$ ipython --no-banner

In [1]: import numpy as np

In [2]: np.set_printoptions(precision=3, suppress=True, linewidth=100)

In [3]: def rd(a):
   ...:     return np.round(a, 3) + 0
   ...: 

In [4]: W0 = np.loadtxt("x.csv", delimiter=",")

In [5]: W0
Out[5]: 
array([[-2., -2., -2., -2.],
       [-2., -4., -4., -4.],
       [-2., -4., -6., -6.],
       [-2., -4., -6., -8.]])

In [6]: ev, vecs = np.linalg.eigh(W0)

In [7]: rd(np.linalg.eigvalsh(W0 + 2 * np.eye(4)))
Out[7]: array([-14.582,   0.   ,   1.148,   1.434])

In [8]: rng = np.random.default_rng(382)

In [9]: out = W0 + rng.integers(-2, 3, (4, 1)) @ rng.integers(-2, 3, (1, 4))

In [10]: out
Out[10]: 
array([[ 0., -6.,  0., -6.],
       [-1., -6., -3., -6.],
       [-4.,  0., -8., -2.],
       [-2., -4., -6., -8.]])

In [11]: out - W0
Out[11]: 
array([[ 2., -4.,  2., -4.],
       [ 1., -2.,  1., -2.],
       [-2.,  4., -2.,  4.],
       [ 0.,  0.,  0.,  0.]])

In [12]: np.abs(out - W0).sum(axis=1)
Out[12]: array([12.,  6., 12.,  0.])

In [13]: f = np.array([1, -3, 0])

In [14]: np.array([np.convolve(row, f, "same") for row in W0])
Out[14]: 
array([[ 4.,  4.,  4.,  6.],
       [ 2.,  8.,  8., 12.],
       [ 2.,  6., 12., 18.],
       [ 2.,  6., 10., 24.]])

In [15]: np.cross(W0[2, :3], W0[3, :3])
Out[15]: array([0., 0., 0.])

In [16]: np.convolve(W0[2], f)
Out[16]: array([-2.,  2.,  6., 12., 18.,  0.])

In [17]: out = np.linalg.inv(W0)

In [18]: rd(np.linalg.cond(W0))
Out[18]: np.float64(29.284)

In [19]: out
Out[19]: 
array([[-1. ,  0.5, -0. , -0. ],
       [ 0.5, -1. ,  0.5, -0. ],
       [-0. ,  0.5, -1. ,  0.5],
       [-0. , -0. ,  0.5, -0.5]])

In [20]: E = np.load("arr.npy")

In [21]: E
Out[21]: 
array([[-17.462,  -5.221,  11.286],
       [  4.899, -12.044,  -2.574],
       [ -6.697, -16.603,   4.394],
       [ -8.084, -14.281,   1.315],
       [  4.486, -10.06 ,  -4.686],
       [ -8.38 , -17.46 ,   3.518],
       [ -9.383, -15.694,   2.326],
       [ -5.606, -16.798,   4.997],
       [  5.61 , -12.203,  -4.256],
       [  5.288, -12.367,  -4.894],
       [  6.503, -10.726,  -2.251],
       [-16.   ,  -4.902,  12.992],
       [  5.214, -13.271,  -3.023],
       [-15.181,  -4.167,  12.727],
       [-17.528,  -4.672,  11.095],
       [-16.954,  -4.144,  12.425],
       [  5.45 , -11.407,  -2.597],
       [ -6.922, -16.587,   3.569],
       [ -6.515, -16.275,   3.99 ],
       [ -6.697, -16.832,   3.809],
       [  4.405, -11.793,  -2.838],
       [-14.421,  -4.486,  11.413],
       [-14.709,  -4.69 ,  11.382],
       [-18.55 ,  -3.354,  10.565],
       [  4.48 , -12.947,  -3.376]])

In [22]: def softmax(z):
    ...:     e = np.exp(z - z.max(axis=-1, keepdims=True))
    ...:     return e / e.sum(axis=-1, keepdims=True)
    ...: 

In [23]: rd(softmax(E[23]))
Out[23]: array([0., 0., 1.])

In [24]: rd(softmax(E).sum(axis=1))
Out[24]: 
array([1., 1., 1., 1., 1., 1., 1., 1., 1., 1., 1., 1., 1., 1., 1., 1., 1., 1., 1., 1., 1., 1., 1.,
       1., 1.])

In [25]: S = E @ E.T / np.sqrt(3)

In [26]: softmax(S).round(6).argmax(axis=1)
Out[26]: 
array([23, 12,  5,  5,  9,  5,  5,  5, 12, 12, 12, 15, 12, 15, 23, 23, 12,  5,  5,  5, 12, 15, 15,
       23, 12])

In [27]: rd(softmax(S)[23] @ E)
Out[27]: array([-18.494,  -3.419,  10.612])

In [28]: d = np.linalg.norm(E[:, None] - E[None], axis=-1)

In [29]: np.linalg.matrix_rank(d ** 2)
Out[29]: np.int64(5)

In [30]: (d + 1e9 * np.eye(25)).round(6).argmin(axis=1)
Out[30]: 
array([14, 20, 18,  6,  9, 17,  3,  2,  9,  8, 16, 13, 24, 11,  0, 11,  1, 19,  2, 17,  1, 22, 21,
       14, 12])

In [31]: np.unravel_index(d.round(6).argmax(), d.shape)
Out[31]: (np.int64(9), np.int64(23))

In [32]: out = np.c_[E[:, :2] @ np.array([[-2, -5], [2, -4]]), np.array([3, 5, 3, 0, 5, 1, 2, 3, 5, 2, 3, 5, 1, 0, 0, 3, 2, 0, 4, 3, 4, 1, 2, 0, 3])]

In [33]: rd(out)
Out[33]: 
array([[ 24.482, 108.194,   3.   ],
       [-33.886,  23.681,   5.   ],
       [-19.812,  99.897,   3.   ],
       [-12.394,  97.544,   0.   ],
       [-29.092,  17.81 ,   5.   ],
       [-18.16 , 111.74 ,   1.   ],
       [-12.622, 109.691,   2.   ],
       [-22.384,  95.222,   3.   ],
       [-35.626,  20.762,   5.   ],
       [-35.31 ,  23.028,   2.   ],
       [-34.458,  10.389,   3.   ],
       [ 22.196,  99.608,   5.   ],
       [-36.97 ,  27.014,   1.   ],
       [ 22.028,  92.573,   0.   ],
       [ 25.712, 106.328,   0.   ],
       [ 25.62 , 101.346,   3.   ],
       [-33.714,  18.378,   2.   ],
       [-19.33 , 100.958,   0.   ],
       [-19.52 ,  97.675,   4.   ],
       [-20.27 , 100.813,   3.   ],
       [-32.396,  25.147,   4.   ],
       [ 19.87 ,  90.049,   1.   ],
       [ 20.038,  92.305,   2.   ],
       [ 30.392, 106.166,   0.   ],
       [-34.854,  29.388,   3.   ]])

In [34]: rd(np.linalg.lstsq(E, out[:, 0])[0])
Out[34]: array([-2.,  2.,  0.])

In [35]: np.linalg.matrix_rank(out)
Out[35]: np.int64(3)

In [36]: rd(np.linalg.norm(out - E @ np.linalg.lstsq(E, out)[0], axis=0))
Out[36]: array([0.   , 0.   , 8.283])

In [37]: z = E[:, 0] > np.median(E[:, 0])

In [38]: f = E[z].mean(axis=0) - E[~z].mean(axis=0)

In [39]: z.astype(int)
Out[39]: array([0, 1, 0, 0, 1, 0, 0, 1, 1, 1, 1, 0, 1, 0, 0, 0, 1, 0, 1, 0, 1, 0, 0, 0, 1])

In [40]: np.argsort(-np.abs(f).round(6), kind="stable")
Out[40]: array([0, 2, 1])

In [41]: q, vecs = np.linalg.qr(E[:, :2])[0], np.linalg.qr(E[:, 2:])[0]

In [42]: s = np.linalg.svd(q.T @ vecs, compute_uv=False)

In [43]: rd(np.linalg.norm(q @ q.T - vecs @ vecs.T, 2))
Out[43]: np.float64(1.0)

In [44]: rd(np.degrees(np.arccos(s.clip(0, 1))))
Out[44]: array([13.125])

In [45]: rd(s)
Out[45]: array([0.974])

In [46]: F = np.load("dump.npy")

In [47]: F
Out[47]: 
array([[0, 0, 0, 1],
       [0, 0, 1, 1],
       [0, 1, 0, 1],
       [1, 1, 1, 0]])

In [48]: [round(float(np.linalg.det(F[:i, :i])), 2) + 0 for i in range(1, 5)]
Out[48]: [0.0, 0.0, 0.0, 1.0]

In [49]: np.einsum("ii->", F)
Out[49]: np.int64(0)

In [50]: np.einsum("ij,ji->", F, F)
Out[50]: np.int64(8)

In [51]: rd(np.linalg.eigvals(F))
Out[51]: array([-1.481,  0.311,  2.17 , -1.   ])

In [52]: rd(np.poly(F))
Out[52]: array([ 1.,  0., -4., -2.,  1.])

In [53]: rd(np.linalg.det(F.T))
Out[53]: np.float64(1.0)
